$ python3 -q
>>> import numpy as np
>>> np.set_printoptions(precision=3, suppress=True, linewidth=160, legacy="1.25")
>>> M = np.load("case13.npy")
>>> M
array([[  2,   3,   1,   4,   2,  -1,  -1,  -2],
       [  3,   9,  -6,   6,   9,  -9,   6,  -6],
       [  1,  -6,  13,   2,  -9,  12, -13,   4],
       [  4,   6,   2,   8,   4,  -2,  -2,  -4],
       [  2,   9,  -9,   4,  10, -11,   9,  -6],
       [ -1,  -9,  12,  -2, -11,  13, -12,   6],
       [ -1,   6, -13,  -2,   9, -12,  13,  -4],
       [ -2,  -6,   4,  -4,  -6,   6,  -4,   4]])
>>> # null space of dimension 6
>>> np.linalg.cond(M) > 100
True
>>> [round(float(x), 3) for x in np.linalg.svd(M, compute_uv=False)[:3]]
[53.889, 18.111, 0.0]
>>> round(float(np.linalg.norm(M, 2) / np.linalg.norm(M)), 3)
0.948
>>> B = np.array([[1]])
>>> cent = np.array([[-2]])
>>> K = np.block([[B, np.array([[0]])], [np.zeros((1, 1)), cent]])
>>> K
array([[ 1.,  0.],
       [ 0., -2.]])
>>> # symmetric, so the eigenvalues are real
>>> blk = np.stack([K, -3 * K, K[::-1]])
>>> np.linalg.det(blk)
array([ -2., -18.,   2.])
>>> (blk @ K.T).shape
(3, 2, 2)
>>> np.linalg.norm(blk, axis=(1, 2))
array([2.236, 6.708, 2.236])
>>> np.linalg.svd(K, compute_uv=False)
array([2., 1.])
>>> round(np.linalg.norm(K), 3)
2.236
>>> np.zeros(2, 2)
Traceback (most recent call last):
  File "<python-input-19>", line 1, in <module>
    np.zeros(2, 2)
    ~~~~~~~~^^^^^^
TypeError: Cannot interpret '2' as a data type
>>> K[2]
Traceback (most recent call last):
  File "<python-input-20>", line 1, in <module>
    K[2]
    ~^^^
IndexError: index 2 is out of bounds for axis 0 with size 2
>>> U, sigma, Vh = np.linalg.svd(M)
>>> np.argmax(sigma[:-1] / (sigma[1:] + 1e-6)) + 1
2
>>> sigma.round(3) + 0
array([53.889, 18.111,  0.   ,  0.   ,  0.   ,  0.   ,  0.   ,  0.   ])
>>> B = U[:, :2] @ np.diag(sigma[:2]) @ Vh[:2]
>>> np.round(np.linalg.norm(M - B, 2), 3), np.round(sigma[2], 3)
(0.0, 0.0)
>>> evals, evecs = np.linalg.eig(K)
>>> K @ evecs[:, 0] - evals[0] * evecs[:, 0]
array([0., 0.])
>>> np.sort(np.linalg.eigvals(np.linalg.inv(K)))
array([-0.5,  1. ])
>>> np.sort(np.linalg.eigvals(K @ K))
array([1., 4.])
>>> J = np.load("dump.npy")
>>> J
array([[ -9, -24,  15,  12,   9, -45],
       [ 27,  34,  -5,  11, -20,  27],
       [-18,  -4,  -4, -14,  14,  -6],
       [ 36,  -6,   0,  15, -33,  48],
       [-27, -64,  11,  -8,  17, -27]])
>>> # null space of dimension 3
>>> np.allclose(J[:-1].T @ np.linalg.lstsq(J[:-1].T, J[-1])[0], J[-1])
True
>>> round(float(np.trace(np.linalg.pinv(J) @ J)), 3)
3.0
>>> np.linalg.lstsq(J[:-1].T, J[-1])[2]
3
>>> feats = np.load("arr.npy")
>>> feats
array([[ 2,  0,  0,  0,  0],
       [ 0, -2,  0,  0,  0],
       [ 0,  0, -1,  0,  0],
       [ 0,  0,  0,  2,  0],
       [ 0,  0,  0,  0,  2]])
>>> np.all(np.linalg.eigvalsh(feats) > 0)
False
>>> try:
...     np.linalg.cholesky(feats)
... except np.linalg.LinAlgError as e:
...     print(repr(e))
... 
LinAlgError('Matrix is not positive definite')
>>> np.prod(np.diag(feats)), np.round(np.linalg.det(feats), 3)
(16, 16.0)
>>> Q, R = np.linalg.qr(feats)
>>> Q
array([[ 1.,  0.,  0.,  0.,  0.],
       [-0.,  1.,  0.,  0.,  0.],
       [-0., -0.,  1.,  0.,  0.],
       [-0., -0., -0.,  1.,  0.],
       [-0., -0., -0., -0.,  1.]])
>>> Q.shape, R.shape
((5, 5), (5, 5))
>>> abs(R[0, 0]), round(np.linalg.norm(feats[:, 0]), 3)
(2.0, 2.0)
>>> Q.T @ Q
array([[1., 0., 0., 0., 0.],
       [0., 1., 0., 0., 0.],
       [0., 0., 1., 0., 0.],
       [0., 0., 0., 1., 0.],
       [0., 0., 0., 0., 1.]])
>>> np.abs(np.diag(R))
array([2., 2., 1., 2., 2.])
>>> R
array([[ 2.,  0.,  0.,  0.,  0.],
       [ 0., -2.,  0.,  0.,  0.],
       [ 0.,  0., -1.,  0.,  0.],
       [ 0.,  0.,  0.,  2.,  0.],
       [ 0.,  0.,  0.,  0.,  2.]])
>>> (R != 0).astype(int)
array([[1, 0, 0, 0, 0],
       [0, 1, 0, 0, 0],
       [0, 0, 1, 0, 0],
       [0, 0, 0, 1, 0],
       [0, 0, 0, 0, 1]])
>>> np.flatnonzero(np.linalg.matrix_power((R != 0) + (R.T != 0) + np.eye(5), 5)[1])
array([1])
>>> np.round(np.linalg.det(R), 3)
16.0
>>> np.sort(np.linalg.eigvals(R).real)
array([-2., -1.,  2.,  2.,  2.])
>>> mat = np.load("layer10.npy")
>>> mat
array([[ 0,  0,  3, -1,  0,  0,  0],
       [ 0,  2,  0,  0,  0,  0,  0],
       [-2,  0, -3, -3, -2,  0,  0],
       [ 2,  0, -2, -2,  3,  0,  0],
       [ 3,  0,  2,  3,  3,  0,  0],
       [ 0,  0,  0,  0,  0, -2, -3],
       [ 0,  0,  0,  0,  0, -3, -3]])
>>> U, sigma, Vh = np.linalg.svd(J)
>>> evecs = Vh[:(sigma > 1e-8).sum()]
>>> rng = np.random.default_rng(43439)
>>> vec = J[2] + -3 * J[4] + rng.integers(2) * np.eye(6)[1]
>>> vec
array([ 63., 188., -37.,  10., -37.,  75.])
>>> np.allclose(evecs.T @ evecs @ vec, vec)
True
>>> np.linalg.matrix_rank(np.vstack([J, vec]))
3
>>> B = mat / np.linalg.norm(mat, axis=1, keepdims=True)
>>> gram = B @ B.T
>>> np.round(np.degrees(np.arccos(np.clip(gram[0, 4], -1, 1))), 3)
80.19
>>> gram
array([[ 1.   ,  0.   , -0.372, -0.276,  0.17 ,  0.   ,  0.   ],
       [ 0.   ,  1.   ,  0.   ,  0.   ,  0.   ,  0.   ,  0.   ],
       [-0.372,  0.   ,  1.   ,  0.086, -0.951,  0.   ,  0.   ],
       [-0.276,  0.   ,  0.086,  1.   ,  0.196,  0.   ,  0.   ],
       [ 0.17 ,  0.   , -0.951,  0.196,  1.   ,  0.   ,  0.   ],
       [ 0.   ,  0.   ,  0.   ,  0.   ,  0.   ,  1.   ,  0.981],
       [ 0.   ,  0.   ,  0.   ,  0.   ,  0.   ,  0.981,  1.   ]])
>>> np.linalg.norm(B, axis=1)
array([1., 1., 1., 1., 1., 1., 1.])
>>> np.argwhere(np.triu(np.abs(gram) > 0.95, 1))
array([[2, 4],
       [5, 6]])
